>>> import numpy as np
>>> import numpy.linalg as la
>>> np.set_printoptions(suppress=True, linewidth=160)
>>> K = np.load("dump.npy")
>>> K.round(2)
array([[-0.56,  0.07,  0.78,  0.04,  0.26],
       [-0.31, -0.71, -0.33, -0.1 ,  0.53],
       [-0.25,  0.69, -0.38, -0.29,  0.48],
       [-0.62, -0.06, -0.21, -0.39, -0.64],
       [ 0.37, -0.12,  0.3 , -0.87,  0.08]])
>>> rng = np.random.default_rng(804187)
>>> lab = rng.permutation(5)
>>> lab
array([0, 1, 4, 3, 2])
>>> Y = K[lab][:, lab]
>>> np.round(np.diag(Y), 2)
array([-0.56, -0.71,  0.08, -0.39, -0.38])
>>> round(float(la.det(Y)), 2), round(la.det(K[lab]), 2)
(1.0, np.float64(-1.0))
>>> lab = rng.permutation(5)
>>> Y = K[:, lab] * rng.choice([-1, 1], 5)
>>> Y.round(2)
array([[ 0.56, -0.07, -0.78,  0.04,  0.26],
       [ 0.31,  0.71,  0.33, -0.1 ,  0.53],
       [ 0.25, -0.69,  0.38, -0.29,  0.48],
       [ 0.62,  0.06,  0.21, -0.39, -0.64],
       [-0.37,  0.12, -0.3 , -0.87,  0.08]])
>>> U, _, vt = la.svd(K.T @ Y)
>>> np.round(la.lstsq(K, Y)[0], 2) + 0
array([[-1.,  0.,  0.,  0.,  0.],
       [ 0., -1.,  0.,  0.,  0.],
       [ 0.,  0., -1.,  0.,  0.],
       [ 0.,  0.,  0.,  1.,  0.],
       [ 0.,  0.,  0.,  0.,  1.]])
>>> lab
array([0, 1, 2, 3, 4])
>>> np.round(U @ vt, 2) + 0
array([[-1.,  0.,  0.,  0.,  0.],
       [ 0., -1.,  0.,  0.,  0.],
       [ 0.,  0., -1.,  0.,  0.],
       [ 0.,  0.,  0.,  1.,  0.],
       [ 0.,  0.,  0.,  0.,  1.]])
>>> Y = K + rng.integers(-2, 3, (5, 1)) @ rng.integers(-2, 3, (1, 5))
>>> Y.round(2)
array([[ 3.44,  2.07, -1.22, -1.96, -1.74],
       [-0.31, -0.71, -0.33, -0.1 ,  0.53],
       [-2.25, -0.31,  0.62,  0.71,  1.48],
       [-0.62, -0.06, -0.21, -0.39, -0.64],
       [ 4.37,  1.88, -1.7 , -2.87, -1.92]])
>>> la.matrix_rank(Y - K, tol=1e-8)
np.int64(1)
>>> np.abs(Y - K).sum(axis=1)
array([12.,  0.,  6.,  0., 12.])
>>> A = np.array([[1, 3, 2, 2, 3],
...     [2, 0, 1, 1, 4],
...     [3, 5, 3, 0, 5],
...     [3, 2, 2, 1, 2],
...     [0, 0, 5, 4, 0],
...     [4, 1, 0, 4, 4]])
>>> A
array([[1, 3, 2, 2, 3],
       [2, 0, 1, 1, 4],
       [3, 5, 3, 0, 5],
       [3, 2, 2, 1, 2],
       [0, 0, 5, 4, 0],
       [4, 1, 0, 4, 4]])
>>> vec = np.array([1, 0, 0, 1, 0])
>>> target = A @ vec
>>> np.round(la.solve(A.T @ A, A.T @ target), 2) + 0
array([1., 0., 0., 1., 0.])
>>> target = target + 0.3 * rng.normal(size=6)
>>> target.round(2)
array([3.09, 2.66, 2.79, 4.38, 3.92, 7.83])
>>> c, *_ = la.lstsq(A, target)
>>> c.round()
array([ 1.,  0., -0.,  1., -0.])
>>> c.round(2)
array([ 1.11,  0.09, -0.01,  1.01, -0.16])
>>> np.round(A.T @ (target - A @ c), 2) + 0
array([0., 0., 0., 0., 0.])
>>> np.round(la.norm(target - A @ c), 2)
np.float64(0.35)
